$ ipython --no-banner

In [1]: import numpy as np

In [2]: from numpy import linalg as LA

In [3]: np.set_printoptions(precision=2, suppress=True, linewidth=200)

In [4]: E = np.load("arr.npy")

In [5]: print(E)
[[-0.55  0.38  0.25 -0.15  0.67  0.16]
 [-0.46 -0.3  -0.69 -0.26  0.09 -0.4 ]
 [-0.05 -0.45 -0.24 -0.04  0.09  0.85]
 [ 0.37  0.57 -0.38 -0.6  -0.06  0.19]
 [-0.59  0.29  0.05  0.03 -0.72  0.21]
 [-0.05 -0.4   0.51 -0.74 -0.15 -0.08]]

In [6]: vec = np.array([2, 1, 2, 2, 1, -2])

In [7]: print(E.T @ (E @ vec))
[ 2.  1.  2.  2.  1. -2.]

In [8]: print([p for p in range(1, 25) if np.allclose(LA.matrix_power(E, p), np.eye(6))])
[]

In [9]: print(round(LA.norm(vec), 2), round(LA.norm(E @ vec), 2))
4.24 4.24

In [10]: print(np.abs(LA.eigvals(E)))
[1. 1. 1. 1. 1. 1.]

In [11]: print(6 - LA.matrix_rank(E - np.eye(6), tol=1e-8))
1

In [12]: M = np.diag(20 * np.array([3, -3, 2, -2, -3, 1, -2, -2])) + np.array([[-1, 2, 2, 4, -1, 3, -5, -2],
    ...:     [1, 1, 2, 3, 1, 1, 1, -3],
    ...:     [-4, 4, 5, 0, 3, -4, -1, -5],
    ...:     [-3, -3, -2, 3, 3, 0, -1, -4],
    ...:     [2, 1, -1, 2, 4, -2, 0, 5],
    ...:     [-2, 4, -1, -5, 0, 5, -3, 1],
    ...:     [-5, -5, 5, -2, -3, 5, -2, 5],
    ...:     [4, -3, -2, 0, -4, 0, 2, 0]])

In [13]: print(M)
[[ 59   2   2   4  -1   3  -5  -2]
 [  1 -59   2   3   1   1   1  -3]
 [ -4   4  45   0   3  -4  -1  -5]
 [ -3  -3  -2 -37   3   0  -1  -4]
 [  2   1  -1   2 -56  -2   0   5]
 [ -2   4  -1  -5   0  25  -3   1]
 [ -5  -5   5  -2  -3   5 -42   5]
 [  4  -3  -2   0  -4   0   2 -40]]

In [14]: print(np.trace(M))
-105

In [15]: print(np.sort(np.abs(LA.eigvals(M))))
[24.79 35.   40.42 44.85 45.75 54.87 58.4  58.8 ]

In [16]: print(np.round(np.abs(LA.eigvals(M)).max(), 2))
58.8

In [17]: print(M @ M)
[[3472   38  181   87   40  223 -102  -97]
 [ -34 3491  -23 -289  -92  -36 -120  284]
 [-413  -57 2031   24   -2 -299   23  -23]
 [ -66  294  -28 1356 -266  -15   85  343]
 [  29 -144    5 -165 3118   73    6 -492]
 [-126 -117  -73   70   -7  612   73  -13]
 [-100  523  -13   92  283 -119 1776 -412]
 [  63  283    6   -5  365   35 -185 1601]]

In [18]: M.inv()
AttributeError: 'numpy.ndarray' object has no attribute 'inv'


In [19]: print(np.allclose(M, M.T))
False
